% python3 -q
>>> import numpy as np
>>> np.set_printoptions(precision=2, suppress=True, linewidth=200)
>>> J = np.load("mat.npy")
>>> J
array([[-3.9 , -3.47, -1.4 , -1.86, -0.35, -0.23, -1.81],
       [-0.03, -0.12,  0.02,  0.01,  0.46, -0.74, -0.43],
       [-0.84, -0.84, -0.36, -0.36,  0.08, -0.02, -0.71],
       [-1.18, -0.94, -0.53, -1.01,  0.31, -0.41, -0.4 ],
       [-0.73, -1.06, -0.69, -0.35, -0.15, -0.33, -0.3 ],
       [ 1.15,  1.47,  0.42,  0.05, -0.64, -0.03,  1.41],
       [-2.63, -2.12, -1.18, -1.55, -0.62, -0.28, -0.68],
       [ 3.08,  3.51,  1.14,  1.42, -0.21,  0.11,  1.49],
       [-1.39, -0.93, -0.45, -0.16,  0.28,  0.05, -0.31],
       [-0.02, -0.13,  0.1 ,  0.83,  0.4 , -0.02, -0.18],
       [-0.05,  0.07, -0.57, -0.07,  0.36, -0.22,  0.02],
       [ 0.46,  0.25,  0.01,  0.7 ,  0.09, -0.39,  0.17],
       [ 0.31, -0.14,  0.07, -0.11,  0.25, -0.04, -0.66],
       [ 0.54, -0.27,  0.44, -0.05, -0.09,  0.44,  0.53],
       [-0.26, -0.25, -0.16, -0.11, -0.26,  0.06, -0.15],
       [ 3.46,  2.76,  1.39,  1.46,  0.01, -0.09,  1.43],
       [-1.28, -1.44, -0.54, -0.65, -0.23, -0.06, -0.67]])
>>> Y = np.array([[0, 2, 2],
...     [2, 1, 1],
...     [1, 0, 0],
...     [3, 0, 0],
...     [3, 3, 2],
...     [2, 3, 1],
...     [1, 3, 2]])
>>> np.vstack([J, Y.T]).shape
(20, 7)
>>> np.linalg.matrix_rank(np.vstack([J, Y.T]))
np.int64(7)
>>> np.linalg.matrix_rank(J @ Y)
np.int64(3)
>>> dist = np.linalg.norm(J[:, None] - J[None], axis=-1)
>>> (dist + 1e9 * np.eye(17)).round(6).argmin(axis=1)
array([ 6, 12,  4, 16,  2, 13, 16, 15,  2, 11, 14,  9,  1, 14, 10,  7,  2])
>>> dist[14].round(6).argsort(kind="stable")[:4]
array([14, 10, 12,  2])
>>> q, evecs = np.linalg.qr(J[:, :6])[0], np.linalg.qr(J[:, 6:])[0]
>>> sig = np.linalg.svd(q.T @ evecs, compute_uv=False)
>>> print(sig)
[0.95]
>>> print((sig > 0.9).sum())
1
>>> round(float(np.linalg.norm(q @ q.T - evecs @ evecs.T, 2)), 2)
1.0
>>> P = J @ np.linalg.solve(J.T @ J, J.T)
>>> print(P @ J[:, 2])
[-1.4   0.02 -0.36 -0.53 -0.69  0.42 -1.18  1.14 -0.45  0.1  -0.57  0.01  0.07  0.44 -0.16  1.39 -0.54]
>>> round(np.trace(P), 2)
np.float64(7.0)
>>> np.round(np.linalg.eigvalsh(P), 2) + 0
array([0., 0., 0., 0., 0., 0., 0., 0., 0., 0., 1., 1., 1., 1., 1., 1., 1.])
>>> np.diag(P)
array([0.44, 0.62, 0.09, 0.51, 0.46, 0.49, 0.38, 0.51, 0.37, 0.4 , 0.65, 0.4 , 0.41, 0.63, 0.09, 0.42, 0.13])
>>> W0 = np.load("sample8.npy")
>>> W0
array([[0.67, 0.  , 0.  , 0.  , 0.33],
       [0.5 , 0.5 , 0.  , 0.  , 0.  ],
       [0.  , 0.  , 1.  , 0.  , 0.  ],
       [0.  , 0.  , 0.5 , 0.5 , 0.  ],
       [0.2 , 0.2 , 0.2 , 0.2 , 0.2 ]])
>>> x = np.array([3, 0, 2, 1, 3])
>>> y = W0 @ x
>>> print(y)
[3.  1.5 2.  1.5 1.8]
>>> print(np.linalg.solve(W0, W0[:, 3]))
[0. 0. 0. 1. 0.]
